In [1]: import numpy as np

In [2]: from numpy import linalg as LA

In [3]: np.set_printoptions(precision=3, suppress=True, linewidth=160, floatmode="fixed")

In [4]: s = 3 * 0.7 ** np.arange(7)

In [5]: rng = np.random.default_rng(1036)

In [6]: X = rng.normal(size=(43, 7)) * rng.permutation(s)

In [7]: X
Out[7]: 
array([[-0.663, -0.500,  0.564, -0.909,  0.305,  0.522,  0.697],
       [ 0.841,  1.226,  0.521, -2.569,  0.281,  0.450,  0.687],
       [-0.627, -2.599, -0.054, -1.749,  0.653, -0.437, -0.195],
       [ 2.301,  2.628, -0.189, -3.635, -0.431, -0.144, -0.585],
       [ 0.116,  0.327, -0.950, -1.411,  1.525,  0.177, -0.193],
       [ 0.201,  1.472,  0.932, -2.978,  1.782,  0.745, -0.247],
       [-1.610, -0.878,  0.573,  0.578, -0.386, -0.236, -0.359],
       [-0.740, -1.922,  0.208, -4.069,  0.895,  0.411,  0.315],
       [-1.540, -1.482,  0.833, -1.041, -0.444, -0.812, -0.108],
       [-0.328,  1.059,  0.693,  2.303,  0.714,  0.718,  0.470],
       [ 0.217,  4.811,  0.603,  0.456,  1.979, -1.108,  0.126],
       [ 1.007, -2.020, -0.345,  1.455,  1.555, -0.336,  0.469],
       [ 3.037, -1.003,  1.495,  1.094,  1.118, -0.106, -0.236],
       [-0.500,  2.429, -0.340, -0.894,  1.100,  0.569, -0.133],
       [ 1.192,  1.191,  1.216,  8.647, -1.685,  0.499,  0.145],
       [ 0.214, -1.109, -0.240, -2.382, -0.017,  0.152, -0.575],
       [ 1.315, -0.090,  0.237, -0.551,  1.985, -0.097,  0.142],
       [ 0.345, -0.483, -0.513, -0.463,  0.343, -0.143, -0.408],
       [-1.370, -2.784,  0.317,  2.303,  2.320,  0.281,  0.424],
       [-0.561, -2.643, -0.289,  0.292,  0.818, -0.340,  0.363],
       [-0.883,  1.833,  0.438, -0.879,  0.399,  0.300, -0.077],
       [ 4.080, -2.757,  0.503, -0.306,  0.399, -0.465, -0.340],
       [-0.555,  0.028,  0.465,  1.671,  0.501,  0.015,  0.504],
       [ 1.543,  3.113, -0.217,  1.616,  1.596, -0.377, -0.092],
       [ 1.531, -0.182, -1.313, -7.389, -1.606, -0.998,  0.022],
       [-0.827, -2.035,  0.038,  3.751,  0.774,  0.802, -0.224],
       [ 0.958,  0.987,  1.608,  2.669, -1.344, -0.314,  0.048],
       [-2.391, -0.846, -0.400,  3.121, -0.500, -0.230, -0.063],
       [ 1.362,  1.780,  0.555, -3.986,  0.150, -0.508,  0.478],
       [-2.533,  0.384, -0.671, -1.073,  0.883, -0.739,  0.256],
       [ 0.091, -0.190, -1.177,  3.057, -0.138,  0.884, -0.252],
       [ 1.787,  0.604, -0.982, -0.448,  0.307, -0.931, -0.288],
       [-1.209, -1.693, -0.597, -1.309, -0.378, -0.325, -0.084],
       [-0.420,  1.199,  0.084, -1.002,  0.264, -0.995, -0.030],
       [ 0.794, -0.864, -0.421, -0.417, -1.640,  0.032, -0.008],
       [ 0.066,  1.370, -1.182, -2.133, -0.339, -0.662,  0.406],
       [ 0.165, -1.081,  0.828,  1.828, -1.334,  0.007, -0.179],
       [ 1.079, -0.077,  1.572,  2.952, -2.841, -0.455,  0.078],
       [ 1.041,  0.658, -0.982,  1.400,  1.248, -0.170, -0.007],
       [ 3.260,  0.269,  0.834, -0.458,  0.284,  0.186, -0.158],
       [ 2.347, -1.856,  0.022, -0.697,  0.408,  0.280, -0.246],
       [ 0.510,  1.559, -0.052, -0.990,  0.013, -0.259,  0.332],
       [ 0.353, -0.587,  0.577, -2.152,  0.080, -0.786,  0.787]])

In [8]: left, s, Vh = LA.svd(X, full_matrices=False)

In [9]: np.round(left.T @ X @ Vh.T, 3) + 0
Out[9]: 
array([[17.349,  0.000,  0.000,  0.000,  0.000,  0.000,  0.000],
       [ 0.000, 11.214,  0.000,  0.000,  0.000,  0.000,  0.000],
       [ 0.000,  0.000,  9.373,  0.000,  0.000,  0.000,  0.000],
       [ 0.000,  0.000,  0.000,  7.271,  0.000,  0.000,  0.000],
       [ 0.000,  0.000,  0.000,  0.000,  4.517,  0.000,  0.000],
       [ 0.000,  0.000,  0.000,  0.000,  0.000,  3.262,  0.000],
       [ 0.000,  0.000,  0.000,  0.000,  0.000,  0.000,  2.054]])

In [10]: np.abs(Vh[0])
Out[10]: array([0.072, 0.071, 0.091, 0.987, 0.058, 0.063, 0.001])

In [11]: np.round(Vh @ Vh.T, 3) + 0
Out[11]: 
array([[1.000, 0.000, 0.000, 0.000, 0.000, 0.000, 0.000],
       [0.000, 1.000, 0.000, 0.000, 0.000, 0.000, 0.000],
       [0.000, 0.000, 1.000, 0.000, 0.000, 0.000, 0.000],
       [0.000, 0.000, 0.000, 1.000, 0.000, 0.000, 0.000],
       [0.000, 0.000, 0.000, 0.000, 1.000, 0.000, 0.000],
       [0.000, 0.000, 0.000, 0.000, 0.000, 1.000, 0.000],
       [0.000, 0.000, 0.000, 0.000, 0.000, 0.000, 1.000]])

In [12]: (s > 1e-8).sum()
Out[12]: np.int64(7)

In [13]: np.round(left.T @ left, 3) + 0
Out[13]: 
array([[1.000, 0.000, 0.000, 0.000, 0.000, 0.000, 0.000],
       [0.000, 1.000, 0.000, 0.000, 0.000, 0.000, 0.000],
       [0.000, 0.000, 1.000, 0.000, 0.000, 0.000, 0.000],
       [0.000, 0.000, 0.000, 1.000, 0.000, 0.000, 0.000],
       [0.000, 0.000, 0.000, 0.000, 1.000, 0.000, 0.000],
       [0.000, 0.000, 0.000, 0.000, 0.000, 1.000, 0.000],
       [0.000, 0.000, 0.000, 0.000, 0.000, 0.000, 1.000]])
